$ python -q
>>> import numpy as np
>>> np.set_printoptions(precision=2, suppress=True, linewidth=140)
>>> m1 = np.loadtxt("sample0.csv", delimiter=",")
>>> m1
array([[ -5., -10., -10., -10.],
       [  3.,   6.,   5.,   4.],
       [  0.,   0.,  -6., -12.]])
>>> left, sv, Vh = np.linalg.svd(m1)
>>> V = Vh[:(sv > 1e-8).sum()]
>>> rng = np.random.default_rng(386625)
>>> x = m1[0] + 5 * m1[1] + rng.integers(2) * np.eye(4)[0]
>>> x
array([11., 20., 15., 10.])
>>> np.linalg.matrix_rank(np.vstack([m1, x]))
np.int64(3)
>>> V.T @ V
array([[ 0.17,  0.34,  0.14, -0.07],
       [ 0.34,  0.69,  0.28, -0.14],
       [ 0.14,  0.28,  0.31,  0.34],
       [-0.07, -0.14,  0.34,  0.83]])
>>> np.diag(V.T @ V)
array([0.17, 0.69, 0.31, 0.83])
>>> np.allclose(V.T @ V @ x, x)
False
>>> rk = np.linalg.matrix_rank(m1)
>>> rk
np.int64(2)
>>> null = np.linalg.svd(m1)[2][rk:].T
>>> [int(np.linalg.matrix_rank(m1[:, :j + 1])) for j in range(4)]
[1, 1, 2, 2]
>>> np.linalg.matrix_rank(m1, rtol=0.1)
np.int64(2)
>>> print(round(np.linalg.norm(m1[1] - m1[2]), 2))
20.54
>>> round(np.linalg.norm(m1, 2), 2)
np.float64(22.84)
>>> np.round(np.linalg.norm(m1[1], 1), 2), round(np.linalg.norm(m1[1], np.inf), 2)
(np.float64(18.0), np.float64(6.0))
>>> m1[1] @ m1[2]
np.float64(-78.0)
>>> np.linalg.norm(m1, axis=1).argmax()
np.int64(0)
>>> x = np.array([0, 0, 0, 0])
>>> h = np.maximum(m1 @ x, 0)
>>> np.maximum(m1 @ (3 * x), 0)
array([0., 0., 0.])
>>> h
array([0., 0., 0.])
>>> m1.T @ h
array([0., 0., 0., 0.])
>>> np.flatnonzero(h > 1e-9)
array([], dtype=int64)
>>> A = np.load("test2.npy")
>>> A
array([[0, 2, 3, 2],
       [1, 2, 1, 0],
       [1, 2, 1, 0],
       [2, 1, 2, 3]])
>>> # rows and columns are dependent
>>> left, sv, Vh = np.linalg.svd(A)
>>> np.argmax(sv[:-1] / (sv[1:] + 1e-6)) + 1
np.int64(3)
>>> print(sv.round(2) + 0)
[6.16 2.45 1.73 0.  ]
>>> A2 = left[:, :3] @ np.diag(sv[:3]) @ Vh[:3]
>>> np.linalg.matrix_rank(A, rtol=0.05)
np.int64(3)
>>> np.linalg.matrix_rank(A2)
np.int64(3)
>>> print(round(float(np.linalg.norm(A - A2, 2)), 2), round(float(sv[3]), 2))
0.0 0.0
>>> np.round(np.linalg.norm(A - A2) / np.linalg.norm(A), 2)
np.float64(0.0)
>>> left, sv, Vh = np.linalg.svd(A)
>>> V = Vh[:(sv > 1e-8).sum()]
>>> x = A[2] + 4 * A[3] + rng.integers(2) * np.eye(4)[2]
>>> x
array([ 9.,  6.,  9., 12.])
>>> print(round(float(np.linalg.norm(x - V.T @ V @ x)), 2))
0.0
>>> np.diag(V.T @ V)
array([0.89, 0.76, 0.58, 0.76])
>>> np.allclose(V.T @ V @ x, x)
True
>>> print(np.linalg.matrix_power(A, 2))
[[ 9 12  9  6]
 [ 3  8  6  2]
 [ 3  8  6  2]
 [ 9 13 15 13]]
>>> (A + A.T) / 2
array([[0. , 1.5, 2. , 2. ],
       [1.5, 2. , 1.5, 0.5],
       [2. , 1.5, 1. , 1. ],
       [2. , 0.5, 1. , 3. ]])
>>> np.trace(A)
np.int64(6)
>>> np.allclose(A @ A.T, A.T @ A)
False
>>> (A - A.T) / 2
array([[ 0. ,  0.5,  1. ,  0. ],
       [-0.5,  0. , -0.5, -0.5],
       [-1. ,  0.5,  0. , -1. ],
       [ 0. ,  0.5,  1. ,  0. ]])
>>> arr = np.array([[0, 1, 2], [1, 1, 0], [0, 1, 2]])
>>> # row 2 repeats row 0
>>> proj = np.triu(np.array([[2, 2, 2], [2, 3, 6], [8, 8, 5]]), 1) + np.eye(3)
>>> A2 = proj @ arr @ np.linalg.inv(proj)
>>> np.trace(A2), np.trace(arr)
(np.float64(3.0), np.int64(3))
>>> print(np.linalg.matrix_rank(A2))
2
>>> np.round(np.poly(A2), 2) + 0
array([ 1., -3.,  1.,  0.])
>>> A2
array([[  2.,   1.,  -4.],
       [  1.,   5., -20.],
       [  0.,   1.,  -4.]])
>>> C2 = A2.T @ A2
>>> print(C2)
[[   5.    7.  -28.]
 [   7.   27. -108.]
 [ -28. -108.  432.]]
>>> np.diag(C2)
array([  5.,  27., 432.])
>>> np.round(np.linalg.svd(A2, compute_uv=False) ** 2, 2) + 0
array([460.83,   3.17,   0.  ])
>>> np.allclose(C2, C2.T)
True
>>> left, sv, Vh = np.linalg.svd(arr)
>>> print(sv.round(2) + 0)
[3.2  1.33 0.  ]
>>> np.argmax(sv[:-1] / (sv[1:] + 1e-6)) + 1
np.int64(2)
>>> A2 = left[:, :2] @ np.diag(sv[:2]) @ Vh[:2]
>>> np.round(np.linalg.norm(arr - A2, 2), 2), round(float(sv[2]), 2)
(np.float64(0.0), 0.0)
>>> print(np.linalg.matrix_rank(arr, rtol=0.05))
2
>>> np.linalg.cond(arr) > 100
np.True_
>>> [round(float(x), 2) for x in np.linalg.svd(arr, compute_uv=False)[:3]]
[3.2, 1.33, 0.0]
>>> np.argsort(-np.linalg.norm(arr, axis=0).round(6), kind="stable")[:3]
array([2, 1, 0])
>>> np.round(arr @ np.linalg.pinv(arr) @ arr, 2) + 0
array([[0., 1., 2.],
       [1., 1., 0.],
       [0., 1., 2.]])
>>> print(np.unique(arr.round(6), axis=0).shape)
(2, 3)
>>> np.allclose(arr[:-1].T @ np.linalg.lstsq(arr[:-1].T, arr[-1])[0], arr[-1])
True
>>> np.linalg.lstsq(arr[:-1].T, arr[-1])[2]
np.int32(2)
>>> feats = np.array([[1.0, 0.7, 0.49, 0.34],
...     [0.7, 1.0, 0.7, 0.49],
...     [0.49, 0.7, 1.0, 0.7],
...     [0.34, 0.49, 0.7, 1.0]])
>>> feats
array([[1.  , 0.7 , 0.49, 0.34],
       [0.7 , 1.  , 0.7 , 0.49],
       [0.49, 0.7 , 1.  , 0.7 ],
       [0.34, 0.49, 0.7 , 1.  ]])
>>> def softmax(z):
...     e = np.exp(z - z.max(axis=-1, keepdims=True))
...     return e / e.sum(axis=-1, keepdims=True)
... 
>>> softmax(feats).sum(axis=1)
array([1., 1., 1., 1.])
>>> print(np.round(softmax(10 * feats[3]), 2) + 0)
[0.   0.01 0.05 0.95]
>>> softmax(feats[3])
array([0.18, 0.21, 0.26, 0.35])
>>> att = feats @ feats.T / np.sqrt(4)
>>> softmax(att).round(6).argmax(axis=1)
array([1, 1, 2, 2])
>>> softmax(att)[3] @ feats
array([0.61, 0.72, 0.74, 0.65])
>>> softmax(att + np.triu(np.full(att.shape, -np.inf), 1))
array([[1.  , 0.  , 0.  , 0.  ],
       [0.46, 0.54, 0.  , 0.  ],
       [0.29, 0.35, 0.37, 0.  ],
       [0.21, 0.25, 0.28, 0.27]])
>>> cent = np.array([[-8, 0, -9], [0, 7, 8]])
>>> X = rng.normal(size=(13, 2)) @ cent + np.array([0, -2, 1])
>>> X
array([[ -9.7 ,  -6.22, -14.74],
       [ -8.16,  10.38,   5.97],
       [ -8.54,   9.07,   4.04],
       [ -0.98, -12.22, -11.78],
       [ 14.63,   2.67,  22.79],
       [ -9.91,  -1.37,  -9.43],
       [ -6.4 ,  -3.97,  -8.46],
       [  8.34,   0.1 ,  12.77],
       [ -6.66,  -3.96,  -8.73],
       [ -9.25,   8.55,   2.65],
       [  5.13,  -1.91,   6.87],
       [ -2.32,  -4.87,  -4.89],
       [ -3.99,  -5.68,  -7.7 ]])
>>> cen = X - X.mean(axis=0)
>>> V = np.linalg.svd(cen)[2][:2]
>>> A2 = cen - cen @ V.T @ V
>>> (cen @ V.T).std(axis=0)
array([12.54,  7.24])
>>> print(np.diag(V.T @ V))
[0.65 0.63 0.72]
>>> round(float(np.linalg.norm(A2) / np.linalg.norm(cen)), 2)
0.0
>>> A2 = np.c_[X[:, :2] @ np.array([[4, 3], [5, 4]]), np.array([0, 1, -2, 2, -2, -1, -3, -2, 3, 0, 1, 2, 3])]
>>> A2
array([[-69.92, -53.99,   0.  ],
       [ 19.26,  17.04,   1.  ],
       [ 11.17,  10.64,  -2.  ],
       [-65.  , -51.8 ,   2.  ],
       [ 71.87,  54.57,  -2.  ],
       [-46.49, -35.21,  -1.  ],
       [-45.46, -35.09,  -3.  ],
       [ 33.83,  25.39,  -2.  ],
       [-46.42, -35.81,   3.  ],
       [  5.74,   6.44,   0.  ],
       [ 10.95,   7.74,   1.  ],
       [-33.64, -26.45,   2.  ],
       [-44.37, -34.7 ,   3.  ]])
>>> np.linalg.norm(np.linalg.qr(X)[0].T @ A2, axis=0) ** 2 / ((A2 ** 2).sum(axis=0) + 1e-12)
array([1.  , 1.  , 0.21])
>>> np.round(np.linalg.norm(A2 - X @ np.linalg.lstsq(X, A2)[0], axis=0), 2) + 0
array([0. , 0. , 6.3])
>>> cen = (X - X.mean(axis=0)) / X.std(axis=0)
>>> cen.std(axis=0)
array([1., 1., 1.])
>>> b = np.linalg.lstsq(np.delete(cen, 1, axis=1), cen[:, 1])[0]
>>> 1 - np.var(cen[:, 1] - np.delete(cen, 1, axis=1) @ b)
np.float64(1.0)
>>> b
array([-1.14,  1.43])
>>> idx = X[:, 1] > np.median(X[:, 1])
>>> r0 = X[idx].mean(axis=0) - X[~idx].mean(axis=0)
>>> print(((X - X.mean(axis=0)) @ r0 > 0).astype(int))
[0 1 1 0 1 0 0 1 0 1 1 0 0]
>>> round(float((((X - X.mean(axis=0)) @ r0 > 0) == idx).mean()), 2)
0.85
>>> r0
array([ 1.41, 10.44, 13.53])
>>> np.argsort(-np.abs(r0).round(6), kind="stable")
array([2, 1, 0])
>>> W0 = np.load("case19.npy")
>>> W0
array([[ 8.,  1.,  0.,  0.],
       [ 0., -4.,  0.,  0.],
       [ 0.,  0.,  1.,  3.],
       [ 0.,  0., -3., -1.]])
>>> # 2 blocks once reordered
>>> idx = rng.permutation(4)
>>> idx
array([0, 1, 3, 2])
>>> A2 = W0[idx][:, idx]
>>> np.round(np.linalg.det(A2), 2), round(np.linalg.det(W0[idx]), 2)
(np.float64(-256.0), np.float64(256.0))
>>> np.diag(A2)
array([ 8., -4., -1.,  1.])
>>> np.sort(np.abs(np.linalg.eigvals(A2)))
array([2.83, 2.83, 4.  , 8.  ])
>>> A2
array([[ 8.,  1.,  0.,  0.],
       [ 0., -4.,  0.,  0.],
       [ 0.,  0., -1., -3.],
       [ 0.,  0.,  3.,  1.]])
>>> np.trace(A2)
np.float64(4.0)
>>> left, sv, Vh = np.linalg.svd(W0, full_matrices=False)
>>> print(np.round(Vh @ Vh.T, 2) + 0)
[[1. 0. 0. 0.]
 [0. 1. 0. 0.]
 [0. 0. 1. 0.]
 [0. 0. 0. 1.]]
>>> sv / sv[0]
array([1.  , 0.49, 0.49, 0.25])
>>> np.allclose(left * sv @ Vh, W0)
True
>>> (sv > 1e-8).sum()
np.int64(4)
>>> J = np.loadtxt("run5.csv", delimiter=",")
>>> print(J)
[[4. 1. 0.]
 [0. 4. 1.]
 [0. 0. 4.]]
>>> # triangular
>>> Q, R = np.linalg.qr(J)
>>> np.allclose(R.T @ R, J.T @ J)
True
>>> print(R)
[[4. 1. 0.]
 [0. 4. 1.]
 [0. 0. 4.]]
>>> Q.T @ Q
array([[1., 0., 0.],
       [0., 1., 0.],
       [0., 0., 1.]])
>>> print(Q @ R)
[[4. 1. 0.]
 [0. 4. 1.]
 [0. 0. 4.]]
>>> abs(R[0, 0]), np.round(np.linalg.norm(J[:, 0]), 2)
(np.float64(4.0), np.float64(4.0))
>>> np.trace(Q @ Q.T)
np.float64(3.0)
>>> np.linalg.matrix_power(J - np.diag(np.diag(J)), 3)
array([[0., 0., 0.],
       [0., 0., 0.],
       [0., 0., 0.]])
>>> np.sort(np.linalg.eigvals(J))
array([4., 4., 4.])
>>> np.linalg.matrix_rank(J - J[0, 0] * np.eye(3))
np.int64(2)
>>> A2 = np.linalg.inv(J)
>>> print(round(np.linalg.det(J) * np.linalg.det(A2), 2))
1.0
>>> (np.abs(A2) > 1e-9).astype(int)
array([[1, 1, 1],
       [0, 1, 1],
       [0, 0, 1]])
>>> J @ A2
array([[1., 0., 0.],
       [0., 1., 0.],
       [0., 0., 1.]])
>>> np.linalg.inv(A2)
array([[4., 1., 0.],
       [0., 4., 1.],
       [0., 0., 4.]])
>>> np.round(np.linalg.slogdet(J)[0], 2)
np.float64(1.0)
>>> np.sort(np.abs(np.linalg.eigvals(J)))
array([4., 4., 4.])
>>> assert J == J.T
Traceback (most recent call last):
  File "<python-input-148>", line 1, in <module>
    assert J == J.T
           ^^^^^^^^
ValueError: The truth value of an array with more than one element is ambiguous. Use a.any() or a.all()
>>> J.inv()
Traceback (most recent call last):
  File "<python-input-149>", line 1, in <module>
    J.inv()
    ^^^^^
AttributeError: 'numpy.ndarray' object has no attribute 'inv'
>>> K = np.load("out18.npy")
>>> K
array([[0., 1., 1.],
       [1., 0., 1.],
       [1., 1., 0.]])
>>> K.sum(axis=0)
array([2., 2., 2.])
>>> Lm = np.diag(K.sum(axis=1)) - K
>>> np.linalg.matrix_rank(Lm)
np.int64(2)
>>> np.round(np.linalg.eigvalsh(Lm), 2) + 0
array([0., 3., 3.])
>>> Q, R = np.linalg.qr(K)
>>> print(np.allclose(R.T @ R, K.T @ K))
True
>>> np.abs(np.diag(R))
array([1.41, 1.22, 1.15])
>>> Q
array([[ 0.  ,  0.82, -0.58],
       [-0.71, -0.41, -0.58],
       [-0.71,  0.41,  0.58]])
>>> x = np.array([-1, -2, -1])
>>> np.abs(np.linalg.eigvals(Q))
array([1., 1., 1.])
>>> np.round(np.linalg.inv(Q), 2) + 0
array([[ 0.  , -0.71, -0.71],
       [ 0.82, -0.41,  0.41],
       [-0.58, -0.58,  0.58]])
